% python3 -q
>>> import numpy as np
>>> from numpy import linalg as LA
>>> np.set_printoptions(precision=3, suppress=True, linewidth=200, sign=" ")
>>> def tidy(a):
...     return np.round(a, 3) + 0
... 
>>> arr = np.load("block8.npy")
>>> print(arr)
[[ 0  0  0  0]
 [ 0 -9  0  0]
 [ 0  0  8  0]
 [ 9  0  0  0]]
>>> def softmax(z):
...     e = np.exp(z - z.max(axis=-1, keepdims=True))
...     return e / e.sum(axis=-1, keepdims=True)
... 
>>> print(tidy(softmax(10 * arr[3])))
[ 1.  0.  0.  0.]
>>> print(tidy(softmax(arr[3])))
[ 1.  0.  0.  0.]
>>> scores = arr @ arr.T / np.sqrt(4)
>>> print(tidy(softmax(scores)))
[[ 0.25  0.25  0.25  0.25]
 [ 0.    1.    0.    0.  ]
 [ 0.    0.    1.    0.  ]
 [ 0.    0.    0.    1.  ]]
>>> print(tidy(softmax(scores + np.triu(np.full(scores.shape, -np.inf), 1))))
[[ 1.  0.  0.  0.]
 [ 0.  1.  0.  0.]
 [ 0.  0.  1.  0.]
 [ 0.  0.  0.  1.]]
>>> print(tidy(softmax(scores)[3] @ arr))
[ 9.  0.  0.  0.]
>>> P = np.triu(np.array([[4, 1, 1, 6], [4, 8, 0, 1], [0, 2, 9, 6], [9, 4, 9, 5]]), 1) + np.eye(4)
>>> Y = P @ arr @ LA.inv(P)
>>> print(Y)
[[ 54. -63. -46.  15.]
 [  9. -18.  -9.  18.]
 [ 54. -54. -46.   6.]
 [  9.  -9.  -9.   9.]]
>>> rng = np.random.default_rng(829)
>>> Y = arr + rng.integers(-2, 3, (4, 3)) @ rng.integers(-2, 3, (3, 4))
>>> print(Y)
[[  4   4  -2  -4]
 [ -4 -13   2   4]
 [ -6  -6  10  -4]
 [ 18   9  -3   0]]
>>> print(np.abs(Y - arr).sum(axis=1))
[ 14  14  18  21]
>>> print(Y - arr)
[[ 4  4 -2 -4]
 [-4 -4  2  4]
 [-6 -6  2 -4]
 [ 9  9 -3  0]]
>>> print(tidy(LA.svd(Y - arr, compute_uv=False)))
[ 17.86    6.92    0.388   0.   ]
>>> left, sig, VT = LA.svd(arr)
>>> V = VT[:(sig > 1e-8).sum()]
>>> x = arr[3] + -3 * arr[2] + rng.integers(2) * np.eye(4)[0]
>>> print(x)
[ 10.   0. -24.   0.]
>>> print(LA.matrix_rank(np.vstack([arr, x])))
3
>>> print(V.T @ V)
[[ 1.  0.  0.  0.]
 [ 0.  1.  0.  0.]
 [ 0.  0.  1.  0.]
 [ 0.  0.  0.  0.]]
>>> print(np.allclose(V.T @ V @ x, x))
True
>>> print(tidy(LA.norm(x - V.T @ V @ x)))
0.0
>>> left, sig, VT = LA.svd(arr)
>>> print(sig)
[ 9.  9.  8.  0.]
>>> print(np.argmax(sig[:-1] / (sig[1:] + 1e-6)) + 1)
3
>>> Y = left[:, :3] @ np.diag(sig[:3]) @ VT[:3]
>>> print(LA.matrix_rank(arr, rtol=0.05))
3
>>> print(tidy(LA.norm(arr - Y, 2)), sig[3])
0.0 0.0
>>> print(np.abs(arr - Y).max())
0.0
>>> print(tidy(LA.norm(arr - Y) / LA.norm(arr)))
0.0
